$ python -q
>>> import numpy as np
>>> np.set_printoptions(precision=1, suppress=True, linewidth=140, floatmode="fixed")
>>> def rd(a):
...     return np.round(a, 1) + 0
... 
>>> X = np.diag(np.array([-1, -1, 2, 1])) + -3 * np.eye(4, k=1) + -3 * np.eye(4, k=-1)
>>> X
array([[-1.0, -3.0,  0.0,  0.0],
       [-3.0, -1.0, -3.0,  0.0],
       [ 0.0, -3.0,  2.0, -3.0],
       [ 0.0,  0.0, -3.0,  1.0]])
>>> rng = np.random.default_rng(598553)
>>> Y = X + rng.integers(-2, 3, (4, 2)) @ rng.integers(-2, 3, (2, 4))
>>> Y
array([[-1.0, -7.0,  4.0,  1.0],
       [-3.0, -5.0, -3.0, -2.0],
       [ 0.0, -7.0,  6.0, -2.0],
       [ 0.0, -2.0, -3.0,  0.0]])
>>> np.abs(Y - X).sum(axis=1)
array([9.0, 6.0, 9.0, 3.0])
>>> x = np.array([-1, 2, 1, 1])
>>> X * x
array([[ 1.0, -6.0,  0.0,  0.0],
       [ 3.0, -2.0, -3.0,  0.0],
       [-0.0, -6.0,  2.0, -3.0],
       [-0.0,  0.0, -3.0,  1.0]])
>>> np.sign((X @ x).round(6))
array([-1.0, -1.0, -1.0, -1.0])
>>> np.linalg.norm(X @ x) <= np.linalg.norm(X, 2) * np.linalg.norm(x) + 1e-9
np.True_
>>> (X @ x).argmax()
np.int64(1)
>>> X @ x
array([-5.0, -2.0, -7.0, -2.0])
>>> X @ np.ones(4)
array([-4.0, -7.0, -4.0, -2.0])
>>> X @ np.eye(4)[0]
array([-1.0, -3.0,  0.0,  0.0])
>>> np.einsum("ij,j->i", X, x)
array([-5.0, -2.0, -7.0, -2.0])
>>> w, evecs = np.linalg.eigh(X)
>>> rd(evecs @ np.diag(w) @ evecs.T)
array([[-1.0, -3.0,  0.0,  0.0],
       [-3.0, -1.0, -3.0,  0.0],
       [ 0.0, -3.0,  2.0, -3.0],
       [ 0.0,  0.0, -3.0,  1.0]])
>>> np.abs(evecs[:, -1]).round(6).argmax()
np.int64(2)
>>> rd(np.linalg.svd(X, compute_uv=False))
array([5.6, 4.9, 1.7, 1.4])
>>> A = np.load("a.npy")
>>> A
array([[  1,  -3,   9, -27],
       [  1,  -2,   4,  -8],
       [  1,  -1,   1,  -1],
       [  1,   0,   0,   0]])
>>> r0 = np.array([2, 4, 2, 4])
>>> Y = X + np.outer(r0, np.eye(4)[3])
>>> Y
array([[-1.0, -3.0,  0.0,  2.0],
       [-3.0, -1.0, -3.0,  4.0],
       [ 0.0, -3.0,  2.0, -1.0],
       [ 0.0,  0.0, -3.0,  5.0]])
>>> np.linalg.matrix_rank(A, rtol=0.1)
np.int64(1)
>>> rd(np.abs(np.linalg.svd(A)[2][-1]))
array([0.1, 0.7, 0.7, 0.1])
>>> np.argsort(-np.linalg.norm(A, axis=0).round(6), kind="stable")[:3]
array([3, 2, 1])
>>> round(np.log10(np.linalg.cond(A)))
2
>>> [round(float(x), 1) for x in np.linalg.svd(A, compute_uv=False)[:3]]
[30.1, 2.2, 0.9]
>>> rd(np.linalg.norm(A, 2) / np.linalg.norm(A))
np.float64(1.0)
>>> (A - A.T) / 2
array([[  0.0,  -2.0,   4.0, -14.0],
       [  2.0,   0.0,   2.5,  -4.0],
       [ -4.0,  -2.5,   0.0,  -0.5],
       [ 14.0,   4.0,   0.5,   0.0]])
>>> A @ A
array([[-20,  -6,   6, -12],
       [ -5,  -3,   5, -15],
       [  0,  -2,   6, -20],
       [  1,  -3,   9, -27]])
>>> np.allclose(A @ A.T, A.T @ A)
False
>>> np.allclose(A, A.T)
False
>>> np.trace(A)
np.int64(0)
>>> E = np.load("dump.npy")
>>> E
array([[ 1.4, -3.9,  1.9, -3.1, -1.0],
       [ 0.0,  1.2, -1.1,  1.4,  1.0],
       [ 0.0, -0.9,  0.5,  0.0, -0.1],
       [-0.6,  0.5,  0.0,  0.1,  0.2],
       [-0.2, -0.1,  0.5, -0.5,  0.0],
       [ 1.2, -3.9,  3.0, -4.5, -1.3],
       [ 1.8, -4.5,  3.2, -5.1, -1.4],
       [-0.1,  1.5, -0.9,  1.0,  0.5],
       [-0.8,  0.6, -0.4,  0.5,  0.4],
       [ 0.0, -0.2, -0.5,  0.5,  0.0],
       [-0.2,  0.6,  0.0,  0.8, -0.6],
       [-1.0,  2.4, -2.0,  2.3,  1.3],
       [-0.4,  2.5, -1.3,  2.2,  0.5],
       [-0.8,  2.9, -1.7,  2.6,  0.7],
       [-0.8,  2.5, -1.7,  3.1,  1.1],
       [ 1.8, -5.1,  3.2, -4.1, -1.1],
       [-0.8,  1.0, -1.0,  0.8,  0.1],
       [-0.6,  0.1, -0.7,  0.1,  0.5],
       [-0.9,  4.1, -3.2,  4.4,  1.2],
       [ 2.8, -8.4,  5.7, -8.1, -3.0],
       [ 1.8, -6.3,  3.7, -5.9, -1.9],
       [-0.9,  1.8, -1.7,  2.8,  0.9],
       [ 0.6, -2.1,  1.6, -2.3, -0.9],
       [ 0.0, -0.1,  0.2,  0.0,  0.0],
       [ 0.1,  0.0,  0.0,  0.1,  0.4],
       [ 0.4, -1.8,  1.0, -1.0,  0.0],
       [ 0.6, -1.7,  1.2, -1.0, -0.1],
       [-1.1,  3.3, -2.6,  3.2,  1.0]])
>>> U, s, vt = np.linalg.svd(E)
>>> rd(s)
array([26.0,  2.1,  1.6,  1.4,  1.2])
>>> np.argmax(s[:-1] / (s[1:] + 1e-6)) + 1
np.int64(1)
>>> Y = U[:, :1] @ np.diag(s[:1]) @ vt[:1]
>>> rd(np.linalg.norm(E - Y, 2)), rd(s[1])
(np.float64(2.1), np.float64(2.1))
>>> rd(np.linalg.norm(E - Y) / np.linalg.norm(E))
np.float64(0.1)
>>> F = np.loadtxt("w.csv", delimiter=",")
>>> F
array([[ 0.0,  0.0,  0.0,  0.0, -1.0,  0.0],
       [ 0.0,  0.0, -1.0,  0.0,  0.0,  0.0],
       [ 0.0, -1.0,  0.0,  0.0,  0.0,  0.0],
       [ 0.0,  0.0,  0.0,  0.0,  0.0, -1.0],
       [-1.0,  0.0,  0.0,  0.0,  0.0,  0.0],
       [ 0.0,  0.0,  0.0, -1.0,  0.0,  0.0]])
>>> (F + F.T) / 2
array([[ 0.0,  0.0,  0.0,  0.0, -1.0,  0.0],
       [ 0.0,  0.0, -1.0,  0.0,  0.0,  0.0],
       [ 0.0, -1.0,  0.0,  0.0,  0.0,  0.0],
       [ 0.0,  0.0,  0.0,  0.0,  0.0, -1.0],
       [-1.0,  0.0,  0.0,  0.0,  0.0,  0.0],
       [ 0.0,  0.0,  0.0, -1.0,  0.0,  0.0]])
>>> np.trace(F)
np.float64(0.0)
>>> rd(np.abs(np.linalg.eigvals(F)).max())
np.float64(1.0)
>>> rd(np.sort(np.abs(np.linalg.eigvals(F))))
array([1.0, 1.0, 1.0, 1.0, 1.0, 1.0])
>>> F @ F
array([[1.0, 0.0, 0.0, 0.0, 0.0, 0.0],
       [0.0, 1.0, 0.0, 0.0, 0.0, 0.0],
       [0.0, 0.0, 1.0, 0.0, 0.0, 0.0],
       [0.0, 0.0, 0.0, 1.0, 0.0, 0.0],
       [0.0, 0.0, 0.0, 0.0, 1.0, 0.0],
       [0.0, 0.0, 0.0, 0.0, 0.0, 1.0]])
>>> [round(float(np.linalg.det(F[:i, :i])), 2) + 0 for i in range(1, 7)]
[0.0, 0.0, 0.0, 0.0, 0.0, -1.0]
>>> np.all(np.linalg.eigvalsh(F) > 0)
np.False_
>>> Y = np.array([[3, 0, 2, 2], [-2, 1, -3, -3], [-3, 2, 3, -1], [-2, 1, -1, -3]])
>>> m1 = np.triu(Y, 1)
>>> m1
array([[ 0,  0,  2,  2],
       [ 0,  0, -3, -3],
       [ 0,  0,  0, -1],
       [ 0,  0,  0,  0]])
>>> x = np.array([-2, 0, 0, -1])
>>> m1 @ (2 * x)
array([-4,  6,  2,  0])
>>> m1 @ x
array([-2,  3,  1,  0])
>>> np.linalg.norm(m1 @ x) <= np.linalg.norm(m1, 2) * np.linalg.norm(x) + 1e-9
np.True_
>>> rd(np.trace(np.linalg.pinv(m1) @ m1))
np.float64(2.0)
>>> np.allclose(m1[:-1].T @ np.linalg.lstsq(m1[:-1].T, m1[-1])[0], m1[-1])
True
>>> np.abs(np.diag(np.linalg.qr(m1)[1])) > 1e-9
array([False, False, False, False])
>>> np.unique(m1.round(6), axis=0).shape
(4, 4)
>>> try:
...     np.linalg.inv(m1)
... except np.linalg.LinAlgError as e:
...     print(repr(e))
... 
LinAlgError('Singular matrix')
>>> np.linalg.lstsq(m1[:-1].T, m1[-1])[2]
np.int32(2)
>>> W0 = 5 * np.eye(6) + np.eye(6, k=1)
>>> W0
array([[5.0, 1.0, 0.0, 0.0, 0.0, 0.0],
       [0.0, 5.0, 1.0, 0.0, 0.0, 0.0],
       [0.0, 0.0, 5.0, 1.0, 0.0, 0.0],
       [0.0, 0.0, 0.0, 5.0, 1.0, 0.0],
       [0.0, 0.0, 0.0, 0.0, 5.0, 1.0],
       [0.0, 0.0, 0.0, 0.0, 0.0, 5.0]])
>>> W0 @ W0
array([[25.0, 10.0,  1.0,  0.0,  0.0,  0.0],
       [ 0.0, 25.0, 10.0,  1.0,  0.0,  0.0],
       [ 0.0,  0.0, 25.0, 10.0,  1.0,  0.0],
       [ 0.0,  0.0,  0.0, 25.0, 10.0,  1.0],
       [ 0.0,  0.0,  0.0,  0.0, 25.0, 10.0],
       [ 0.0,  0.0,  0.0,  0.0,  0.0, 25.0]])
>>> np.trace(W0)
np.float64(30.0)
>>> rd(np.abs(np.linalg.eigvals(W0)).max())
np.float64(5.0)
>>> np.allclose(W0 @ W0.T, W0.T @ W0)
False
>>> np.allclose(W0, W0.T)
False
>>> rd(np.linalg.matrix_power(W0, 4))
array([[625.0, 500.0, 150.0,  20.0,   1.0,   0.0],
       [  0.0, 625.0, 500.0, 150.0,  20.0,   1.0],
       [  0.0,   0.0, 625.0, 500.0, 150.0,  20.0],
       [  0.0,   0.0,   0.0, 625.0, 500.0, 150.0],
       [  0.0,   0.0,   0.0,   0.0, 625.0, 500.0],
       [  0.0,   0.0,   0.0,   0.0,   0.0, 625.0]])
>>> W0.inv()
Traceback (most recent call last):
  File "<python-input-76>", line 1, in <module>
    W0.inv()
    ^^^^^^
AttributeError: 'numpy.ndarray' object has no attribute 'inv'
>>> np.linalg.matrix_rank(W0 - W0[0, 0] * np.eye(6))
np.int64(5)
>>> O, evecs = np.linalg.qr(W0[:, :1])[0], np.linalg.qr(W0[:, 1:])[0]
>>> s = np.linalg.svd(O.T @ evecs, compute_uv=False)
>>> rd(s)
array([0.2])
>>> (s > 0.9).sum()
np.int64(0)
>>> rd(np.degrees(np.arccos(s.clip(0, 1))))
array([78.5])
>>> rd(np.linalg.norm(O @ O.T - evecs @ evecs.T, 2))
np.float64(1.0)
>>> Y = np.c_[E[:, :4] @ np.array([[5, -5, 5, -3], [3, 1, -4, -1], [-5, 2, 4, 3], [0, -4, -3, -3]]), np.array([-2, -3, -2, 3, -2, -3, -3, 1, -2, 0, 0, -3, -2, 0, 3, 2, 2, -2, -3, 2, -1, -1, -2, -3, 0, -3, 2, 1])]
>>> rd(Y)
array([[-14.2,   5.3,  39.5,  14.7,  -2.0],
       [  9.1,  -6.6, -13.4,  -8.7,  -3.0],
       [ -5.2,   0.1,   5.6,   2.4,  -2.0],
       [ -1.5,   3.1,  -5.3,   1.0,   3.0],
       [ -3.8,   3.9,   2.9,   3.7,  -2.0],
       [-20.7,  14.1,  47.1,  22.8,  -3.0],
       [-20.5,  13.3,  55.1,  24.0,  -3.0],
       [  8.5,  -3.8, -13.1,  -6.9,   1.0],
       [ -0.2,   1.8,  -9.5,  -0.9,  -2.0],
       [  1.9,  -3.2,  -2.7,  -2.8,   0.0],
       [  0.8,  -1.6,  -5.8,  -2.4,   0.0],
       [ 12.2,  -5.8, -29.5, -12.3,  -3.0],
       [ 12.0,  -6.9, -23.8, -11.8,  -2.0],
       [ 13.2,  -6.9, -30.2, -13.4,   0.0],
       [ 12.0,  -9.3, -30.1, -14.5,   3.0],
       [-22.3,   8.7,  54.5,  21.6,   2.0],
       [  4.0,  -0.2, -14.4,  -4.0,   2.0],
       [  0.8,   1.3,  -6.5,  -0.7,  -2.0],
       [ 23.8, -15.4, -46.9, -24.2,  -3.0],
       [-39.7,  21.4,  94.7,  41.4,   2.0],
       [-28.4,  15.7,  66.7,  29.7,  -1.0],
       [  9.4,  -8.3, -26.9, -12.6,  -1.0],
       [-11.3,   7.3,  24.7,  12.0,  -2.0],
       [ -1.3,   0.3,   1.2,   0.7,  -3.0],
       [  0.5,  -0.9,   0.2,  -0.6,   0.0],
       [ -8.4,   2.2,  16.2,   6.6,  -3.0],
       [ -8.1,   1.7,  17.6,   6.5,   2.0],
       [ 17.4,  -9.2, -38.7, -17.4,   1.0]])
>>> rd(np.linalg.norm(Y - E @ np.linalg.lstsq(E, Y)[0], axis=0))
array([ 0.0,  0.0,  0.0,  0.0, 10.8])
>>> rd(np.linalg.lstsq(E, Y[:, 0])[0])
array([ 5.0,  3.0, -5.0,  0.0,  0.0])
>>> M = np.arange(12).reshape(3, 4) + 5
>>> M
array([[ 5,  6,  7,  8],
       [ 9, 10, 11, 12],
       [13, 14, 15, 16]])
>>> np.allclose(M[:-1].T @ np.linalg.lstsq(M[:-1].T, M[-1])[0], M[-1])
True
>>> np.linalg.lstsq(M[:-1].T, M[-1])[2]
np.int32(2)
>>> rd(np.trace(np.linalg.pinv(M) @ M))
np.float64(2.0)
>>> arr = np.loadtxt("mat.csv", delimiter=",")
>>> rd(arr)
array([[-0.7,  0.4, -0.6],
       [-0.4, -0.9, -0.1],
       [-0.6,  0.2,  0.8]])
>>> hat = np.triu(np.array([[5, 4, -2], [3, 4, -3], [4, 4, -4]]), 1) + np.eye(3)
>>> Y = hat @ arr @ np.linalg.inv(hat)
>>> np.linalg.matrix_rank(Y)
np.int64(3)
>>> rd(hat @ arr - arr @ hat)
array([[-0.5, -1.3, -2.1],
       [ 1.8,  1.1, -5.9],
       [ 0.0,  2.4, -0.6]])
>>> rd(Y)
array([[ -1.2,   1.0,  -1.9],
       [  1.4,  -7.0, -20.8],
       [ -0.6,   2.6,   7.4]])
>>> def softmax(z):
...     e = np.exp(z - z.max(axis=-1, keepdims=True))
...     return e / e.sum(axis=-1, keepdims=True)
... 
>>> rd(softmax(arr).sum(axis=1))
array([1.0, 1.0, 1.0])
>>> rd(softmax(arr[0] + -3))
array([0.2, 0.6, 0.2])
>>> rd(softmax(10 * arr[0]))
array([0.0, 1.0, 0.0])
>>> att = arr @ arr.T / np.sqrt(3)
>>> rd(softmax(att + np.triu(np.full(att.shape, -np.inf), 1)))
array([[1.0, 0.0, 0.0],
       [0.4, 0.6, 0.0],
       [0.3, 0.3, 0.5]])
>>> softmax(att).round(6).argmax(axis=1)
array([0, 1, 2])
